$ python3 -q
>>> import numpy as np
>>> np.set_printoptions(precision=4, suppress=True, linewidth=140)
>>> feats = np.loadtxt("w.csv", delimiter=",")
>>> feats
array([[ 2.6231,  9.4681,  2.3759],
       [-1.4645,  1.9548, -0.7555],
       [-1.5439, -2.3787, -0.325 ],
       [ 1.5905,  1.7419,  0.6086],
       [ 0.4541,  7.165 , -1.7611],
       [ 1.3272, -0.1165,  2.1363],
       [ 0.911 ,  0.4489,  3.5164],
       [-1.3318, -2.7548, -2.8842],
       [ 0.6712, -0.2809, -2.096 ],
       [ 0.3107, -0.5463,  0.5306],
       [ 2.0197,  5.0934,  0.0835],
       [-1.1297, -0.2634, -0.0784],
       [ 0.7575,  0.1219,  1.5939],
       [ 1.3354, -2.6249,  2.3919],
       [ 0.7867,  1.0877,  0.0925],
       [-0.7381,  3.2699, -2.2262],
       [ 1.0465,  4.371 ,  1.9945],
       [ 1.0689,  2.7234,  2.6239],
       [-3.1097,  1.6457,  0.8763],
       [ 2.1734,  1.709 ,  0.9862],
       [ 0.5489,  0.5887, -1.8933],
       [ 0.5065, -0.8867, -0.6553],
       [-0.352 , -1.4965, -0.4965],
       [ 2.0149, -1.0434,  1.5183]])
>>> W1 = np.array([[0, 0, 1, 2, 0, 1], [-2, -2, -2, 0, -1, 0], [0, 0, -2, 1, 1, -1]])
>>> c = np.array([2, 1, 2, 2, 2, 2])
>>> act = np.maximum(feats @ W1 + c, 0)
>>> print((act > 0).mean(axis=0))
[0.5417 0.5    0.4583 0.75   0.7083 0.9167]
>>> print((act > 0).astype(int))
[[0 0 0 1 0 1]
 [0 0 0 0 0 1]
 [1 1 1 0 1 1]
 [0 0 0 1 1 1]
 [0 0 0 1 0 1]
 [1 1 0 1 1 1]
 [1 1 0 1 1 0]
 [1 1 1 0 1 1]
 [1 1 1 1 1 1]
 [1 1 1 1 1 1]
 [0 0 0 1 0 1]
 [1 1 1 0 1 1]
 [1 1 0 1 1 1]
 [1 1 1 1 1 1]
 [0 0 1 1 1 1]
 [0 0 0 0 0 1]
 [0 0 0 1 0 1]
 [0 0 0 1 1 1]
 [0 0 0 0 1 0]
 [0 0 0 1 1 1]
 [1 0 1 1 0 1]
 [1 1 1 1 1 1]
 [1 1 1 1 1 1]
 [1 1 1 1 1 1]]
>>> cent = np.array([[0, 1], [0, 3], [-1, -1], [1, -1], [2, -3], [2, -1]])
>>> W1 @ cent
array([[ 3, -4],
       [ 0, -3],
       [ 3, -1]])
>>> out = np.c_[feats[:, :1] @ np.array([[1]]), np.array([-3, 3, 2, -3, -3, -2, 3, -3, -3, -3, -2, 2, 3, -3, 2, 3, -1, 3, 3, 2, -1, 3, 3, -3])]
>>> print(out)
[[ 2.6231 -3.    ]
 [-1.4645  3.    ]
 [-1.5439  2.    ]
 [ 1.5905 -3.    ]
 [ 0.4541 -3.    ]
 [ 1.3272 -2.    ]
 [ 0.911   3.    ]
 [-1.3318 -3.    ]
 [ 0.6712 -3.    ]
 [ 0.3107 -3.    ]
 [ 2.0197 -2.    ]
 [-1.1297  2.    ]
 [ 0.7575  3.    ]
 [ 1.3354 -3.    ]
 [ 0.7867  2.    ]
 [-0.7381  3.    ]
 [ 1.0465 -1.    ]
 [ 1.0689  3.    ]
 [-3.1097  3.    ]
 [ 2.1734  2.    ]
 [ 0.5489 -1.    ]
 [ 0.5065  3.    ]
 [-0.352   3.    ]
 [ 2.0149 -3.    ]]
>>> np.round(np.linalg.lstsq(feats, out[:, 0])[0], 4) + 0
array([1., 0., 0.])
>>> np.round(np.linalg.norm(out - feats @ np.linalg.lstsq(feats, out)[0], axis=0), 4) + 0
array([ 0.    , 11.0875])
>>> x0 = np.array([3, 1])
>>> y = out @ x0
>>> c, lr = np.zeros(2), 1 / np.linalg.norm(out, 2) ** 2
>>> for i in range(4):
...     c -= lr * out.T @ (out @ c - y)
...     if i % 1 == 0: print(i, round(np.linalg.norm(out @ c - y), 4))
... 
0 15.4199
1 12.1521
2 9.5768
3 7.5473
>>> round(float(np.linalg.cond(out)), 4)
2.1723
